% python3 -q
>>> import numpy as np
>>> np.set_printoptions(precision=3, suppress=True, linewidth=100, sign=" ")
>>> K = np.load("m.npy")
>>> K
array([[ 2.3,  4. ,  0. , -2. ,  3. , -4. ,  5. ],
       [ 2. ,  0.3,  0. , -4. ,  3. , -2. ,  3. ],
       [-5. ,  0. ,  3.3, -1. , -2. , -4. , -5. ],
       [-1. ,  4. ,  2. , -1.7, -1. , -5. ,  4. ],
       [ 4. ,  0. ,  2. , -1. ,  4.3, -4. ,  3. ],
       [ 5. ,  1. ,  5. , -3. , -5. ,  4.3,  5. ],
       [ 2. ,  4. ,  0. , -2. ,  3. , -4. ,  5.3]])
>>> np.round(np.linalg.det(K), 3)
np.float64(-5799.903)
>>> assert K == K.T
Traceback (most recent call last):
  File "<python-input-5>", line 1, in <module>
    assert K == K.T
           ^^^^^^^^
ValueError: The truth value of an array with more than one element is ambiguous. Use a.any() or a.all()
>>> vec = np.array([0, -3, 0, 2, 1, 0, -2])
>>> np.sign((K @ vec).round(6))
array([-1., -1.,  1., -1., -1., -1., -1.])
>>> (K * vec).sum(axis=1)
array([-23. , -11.9,   6. , -24.4,  -3.7, -24. , -23.6])
>>> (K @ vec).argmax()
np.int64(2)
>>> K * vec
array([[  0. , -12. ,   0. ,  -4. ,   3. ,  -0. , -10. ],
       [  0. ,  -0.9,   0. ,  -8. ,   3. ,  -0. ,  -6. ],
       [ -0. ,  -0. ,   0. ,  -2. ,  -2. ,  -0. ,  10. ],
       [ -0. , -12. ,   0. ,  -3.4,  -1. ,  -0. ,  -8. ],
       [  0. ,  -0. ,   0. ,  -2. ,   4.3,  -0. ,  -6. ],
       [  0. ,  -3. ,   0. ,  -6. ,  -5. ,   0. , -10. ],
       [  0. , -12. ,   0. ,  -4. ,   3. ,  -0. , -10.6]])
>>> K @ np.ones(7)
array([  8.3,   2.3, -13.7,   1.3,   8.3,  12.3,   8.3])
>>> rng = np.random.default_rng(9874)
>>> idx = rng.permutation(7)
>>> Y = K[:, idx] * rng.choice([-1, 1], 7)
>>> Y
array([[ 3. ,  2.3,  4. , -2. , -5. , -0. ,  4. ],
       [ 3. ,  2. ,  2. , -4. , -3. , -0. ,  0.3],
       [-2. , -5. ,  4. , -1. ,  5. , -3.3,  0. ],
       [-1. , -1. ,  5. , -1.7, -4. , -2. ,  4. ],
       [ 4.3,  4. ,  4. , -1. , -3. , -2. ,  0. ],
       [-5. ,  5. , -4.3, -3. , -5. , -5. ,  1. ],
       [ 3. ,  2. ,  4. , -2. , -5.3, -0. ,  4. ]])
>>> U, _, Vh = np.linalg.svd(K.T @ Y)
>>> np.round(np.linalg.lstsq(K, Y)[0], 3) + 0
array([[ 0.,  1.,  0.,  0.,  0.,  0.,  0.],
       [ 0.,  0.,  0.,  0.,  0.,  0.,  1.],
       [ 0.,  0.,  0.,  0.,  0., -1.,  0.],
       [ 0.,  0.,  0.,  1.,  0.,  0.,  0.],
       [ 1.,  0.,  0.,  0.,  0.,  0.,  0.],
       [ 0.,  0., -1.,  0.,  0.,  0.,  0.],
       [ 0.,  0.,  0.,  0., -1.,  0.,  0.]])
>>> np.sort(np.abs(np.linalg.eigvals(Y)))
array([ 0.471,  3.081,  3.081,  4.611,  4.611,  7.265,  8.401])
>>> np.trace(Y)
np.float64(3.3)
>>> np.linalg.determinant(Y)
Traceback (most recent call last):
  File "<python-input-20>", line 1, in <module>
    np.linalg.determinant(Y)
    ^^^^^^^^^^^^^^^^^^^^^
AttributeError: module 'numpy.linalg' has no attribute 'determinant'
>>> (Y - Y.T) / 2
array([[ 0.  , -0.35,  3.  , -0.5 , -4.65,  2.5 ,  0.5 ],
       [ 0.35,  0.  ,  3.5 , -1.5 , -3.5 , -2.5 , -0.85],
       [-3.  , -3.5 ,  0.  , -3.  ,  0.5 ,  0.5 , -2.  ],
       [ 0.5 ,  1.5 ,  3.  ,  0.  , -1.5 ,  0.5 ,  3.  ],
       [ 4.65,  3.5 , -0.5 ,  1.5 ,  0.  ,  1.5 ,  2.65],
       [-2.5 ,  2.5 , -0.5 , -0.5 , -1.5 ,  0.  ,  0.5 ],
       [-0.5 ,  0.85,  2.  , -3.  , -2.65, -0.5 ,  0.  ]])
>>> np.allclose(Y @ Y.T, Y.T @ Y)
False
>>> round(np.abs(np.linalg.eigvals(Y)).max(), 3)
np.float64(8.401)
>>> assert Y == Y.T
Traceback (most recent call last):
  File "<python-input-24>", line 1, in <module>
    assert Y == Y.T
           ^^^^^^^^
ValueError: The truth value of an array with more than one element is ambiguous. Use a.any() or a.all()
>>> (Y + Y.T) / 2
array([[ 3.  ,  2.65,  1.  , -1.5 , -0.35, -2.5 ,  3.5 ],
       [ 2.65,  2.  , -1.5 , -2.5 ,  0.5 ,  2.5 ,  1.15],
       [ 1.  , -1.5 ,  4.  ,  2.  ,  4.5 , -3.8 ,  2.  ],
       [-1.5 , -2.5 ,  2.  , -1.7 , -2.5 , -2.5 ,  1.  ],
       [-0.35,  0.5 ,  4.5 , -2.5 , -3.  , -3.5 , -2.65],
       [-2.5 ,  2.5 , -3.8 , -2.5 , -3.5 , -5.  ,  0.5 ],
       [ 3.5 ,  1.15,  2.  ,  1.  , -2.65,  0.5 ,  4.  ]])
